$ python3 -q
>>> import numpy as np
>>> np.set_printoptions(suppress=True, linewidth=160)
>>> M2 = np.array([[3, 2, 1, 1], [1, 0, 2, 0], [2, 1, 3, 0], [1, 3, 0, 3]])
>>> basis = np.array([[-1, 0, 1, 0, -2],
...     [2, 1, 1, 0, 1],
...     [-1, -2, -1, 2, 0],
...     [-2, -2, 1, 0, -1],
...     [2, 2, -1, 1, 1]])
>>> arr = np.block([[M2, np.array([[3, 3, 3, 1, -3],
...     [2, -3, 3, 3, -3],
...     [0, 2, -3, -2, 2],
...     [3, 0, 2, 0, 0]])], [np.zeros((5, 4)), basis]])
>>> arr
array([[ 3.,  2.,  1.,  1.,  3.,  3.,  3.,  1., -3.],
       [ 1.,  0.,  2.,  0.,  2., -3.,  3.,  3., -3.],
       [ 2.,  1.,  3.,  0.,  0.,  2., -3., -2.,  2.],
       [ 1.,  3.,  0.,  3.,  3.,  0.,  2.,  0.,  0.],
       [ 0.,  0.,  0.,  0., -1.,  0.,  1.,  0., -2.],
       [ 0.,  0.,  0.,  0.,  2.,  1.,  1.,  0.,  1.],
       [ 0.,  0.,  0.,  0., -1., -2., -1.,  2.,  0.],
       [ 0.,  0.,  0.,  0., -2., -2.,  1.,  0., -1.],
       [ 0.,  0.,  0.,  0.,  2.,  2., -1.,  1.,  1.]])
>>> Uu, sig, VT = np.linalg.svd(arr)
>>> np.argmax(sig[:-1] / (sig[1:] + 1e-6)) + 1
np.int64(8)
>>> sig.round(2)
array([9.58, 7.92, 4.35, 3.94, 3.67, 2.15, 0.85, 0.37, 0.02])
>>> M2 = Uu[:, :8] @ np.diag(sig[:8]) @ VT[:8]
>>> np.linalg.matrix_rank(M2)
np.int64(8)
>>> M2.round(2) + 0
array([[ 3.  ,  2.  ,  1.  ,  1.  ,  3.  ,  3.  ,  3.  ,  1.  , -3.  ],
       [ 1.  ,  0.  ,  2.  ,  0.  ,  2.  , -3.  ,  3.  ,  3.  , -3.  ],
       [ 2.  ,  1.  ,  3.  ,  0.  ,  0.  ,  2.  , -3.  , -2.  ,  2.  ],
       [ 1.  ,  3.  ,  0.  ,  3.  ,  3.  ,  0.  ,  2.  ,  0.  ,  0.  ],
       [ 0.  , -0.01,  0.  ,  0.01, -1.  ,  0.  ,  1.  ,  0.  , -2.  ],
       [ 0.  , -0.01,  0.  ,  0.01,  2.  ,  1.  ,  1.  ,  0.  ,  1.  ],
       [ 0.  , -0.01,  0.  ,  0.01, -1.  , -2.  , -1.  ,  2.  ,  0.  ],
       [ 0.  ,  0.01,  0.  , -0.01, -2.  , -2.  ,  1.  ,  0.  , -1.  ],
       [ 0.  ,  0.01,  0.  , -0.01,  2.  ,  2.  , -1.  ,  1.  ,  1.  ]])
>>> np.linalg.matrix_rank(arr, rtol=0.05)
np.int64(7)
>>> round(np.abs(arr - M2).max(), 2)
np.float64(0.01)
>>> round(float(np.linalg.norm(arr - M2, 2)), 2), round(sig[8], 2)
(0.02, np.float64(0.02))
>>> round(np.linalg.norm(arr - M2) / np.linalg.norm(arr), 2)
np.float64(0.0)
>>> x0 = np.array([0, 0, 0, 2, 0, 0, 1, 2, 1])
>>> h1 = np.maximum(arr @ x0, 0)
>>> np.round(np.tanh(arr @ x0), 2)
array([ 1.  ,  1.  , -1.  ,  1.  , -0.76,  0.96,  1.  ,  0.  ,  0.96])
>>> arr * (h1 > 1e-9)[:, None]
array([[ 3.,  2.,  1.,  1.,  3.,  3.,  3.,  1., -3.],
       [ 1.,  0.,  2.,  0.,  2., -3.,  3.,  3., -3.],
       [ 0.,  0.,  0.,  0.,  0.,  0., -0., -0.,  0.],
       [ 1.,  3.,  0.,  3.,  3.,  0.,  2.,  0.,  0.],
       [ 0.,  0.,  0.,  0., -0.,  0.,  0.,  0., -0.],
       [ 0.,  0.,  0.,  0.,  2.,  1.,  1.,  0.,  1.],
       [ 0.,  0.,  0.,  0., -1., -2., -1.,  2.,  0.],
       [ 0.,  0.,  0.,  0., -0., -0.,  0.,  0., -0.],
       [ 0.,  0.,  0.,  0.,  2.,  2., -1.,  1.,  1.]])
>>> np.flatnonzero(h1 > 1e-9)
array([0, 1, 3, 5, 6, 8])
>>> np.maximum(arr @ (3 * x0), 0)
array([12., 18.,  0., 24.,  0.,  6.,  9.,  0.,  6.])
